In [1]: import numpy as np

In [2]: np.set_printoptions(precision=3, suppress=True, linewidth=200)

In [3]: F = np.load("w.npy")

In [4]: print(F)
[[ 18.377 -17.483  31.061  46.58 ]
 [ 18.177 -17.178  30.702  46.158]
 [ 10.342  -6.206  17.086  29.558]
 [  8.697  -4.209  14.367  26.029]
 [  8.205  -3.638  13.565  24.968]
 [  5.285  -0.56    8.927  18.582]
 [  1.89    2.06    3.841  10.729]
 [  1.714   2.151   3.589  10.295]
 [  1.35    2.318   3.068   9.377]
 [  1.34    2.322   3.055   9.352]
 [  1.045   2.432   2.637   8.587]
 [ -0.692   1.186  -0.12    1.213]
 [ -0.684   1.154  -0.122   1.169]
 [ -0.291   0.342  -0.072   0.278]
 [  0.273  -0.24    0.066  -0.171]
 [  0.386  -0.323   0.092  -0.226]
 [  0.397  -0.33    0.095  -0.231]
 [  1.315  -0.739   0.252  -0.487]
 [ 13.514  16.504  -9.086  -3.139]
 [ 14.115  18.392 -10.206  -3.54 ]
 [ 14.298  18.991 -10.563  -3.669]
 [ 14.811  20.73  -11.604  -4.055]
 [ 15.169  21.992 -12.364  -4.341]
 [ 15.298  22.459 -12.646  -4.448]
 [ 18.66   36.866 -21.514  -8.051]
 [ 19.376  40.566 -23.834  -9.05 ]]

In [5]: cen = F - F.mean(axis=0)

In [6]: left, sigma, Vh = np.linalg.svd(cen, full_matrices=False)

In [7]: print(np.round(sigma ** 2 / (sigma ** 2).sum(), 3) + 0)
[0.846 0.145 0.009 0.   ]

In [8]: print(np.abs(Vh[0]).argmax())
3

In [9]: print(round(float((sigma ** 2).sum() ** 2 / (sigma ** 4).sum()), 3))
1.358

In [10]: print(np.round(cen.mean(axis=0), 3) + 0)
[0. 0. 0. 0.]

In [11]: print(sigma.round(3) + 0)
[119.733  49.515  12.613   0.   ]

In [12]: print(np.unique(F.round(6), axis=0).shape)
(26, 4)

In [13]: cen = F - F.mean(axis=0)

In [14]: vecs = np.linalg.svd(cen)[2][:3]

In [15]: other = cen - cen @ vecs.T @ vecs

In [16]: print(np.round(np.linalg.norm(other) / np.linalg.norm(cen), 3))
0.0

In [17]: print(np.diag(vecs.T @ vecs))
[0.997 0.817 0.321 0.865]

In [18]: print(np.round(np.cov(cen @ vecs.T, rowvar=False), 3) + 0)
[[573.441   0.      0.   ]
 [  0.     98.069   0.   ]
 [  0.      0.      6.363]]

In [19]: print(np.linalg.norm(other, axis=1).round(6).argmax())
0

In [20]: other = np.array([[-2, 0, -1, 0, 1],
    ...:     [1, 3, -2, 3, -2],
    ...:     [3, -2, -3, -3, -2],
    ...:     [2, -2, 2, -3, 0],
    ...:     [2, 0, 3, 0, 3]])

In [21]: arr = np.triu(other)

In [22]: print(arr)
[[-2  0 -1  0  1]
 [ 0  3 -2  3 -2]
 [ 0  0 -3 -3 -2]
 [ 0  0  0 -3  0]
 [ 0  0  0  0  3]]

In [23]: T = np.stack([F, 2 * F, F[::-1]])

In [24]: print((T @ F.T).shape)
(3, 26, 26)

In [25]: print(np.linalg.matrix_rank(T))
[3 3 3]

In [26]: print(np.einsum("bij,cij->bc", T, T))
[[ 21078.03   42156.06   -7515.736]
 [ 42156.06   84312.119 -15031.472]
 [ -7515.736 -15031.472  21078.03 ]]

In [27]: print(T.shape)
(3, 26, 4)

In [28]: print(np.linalg.norm(T, axis=(1, 2)))
[145.183 290.365 145.183]
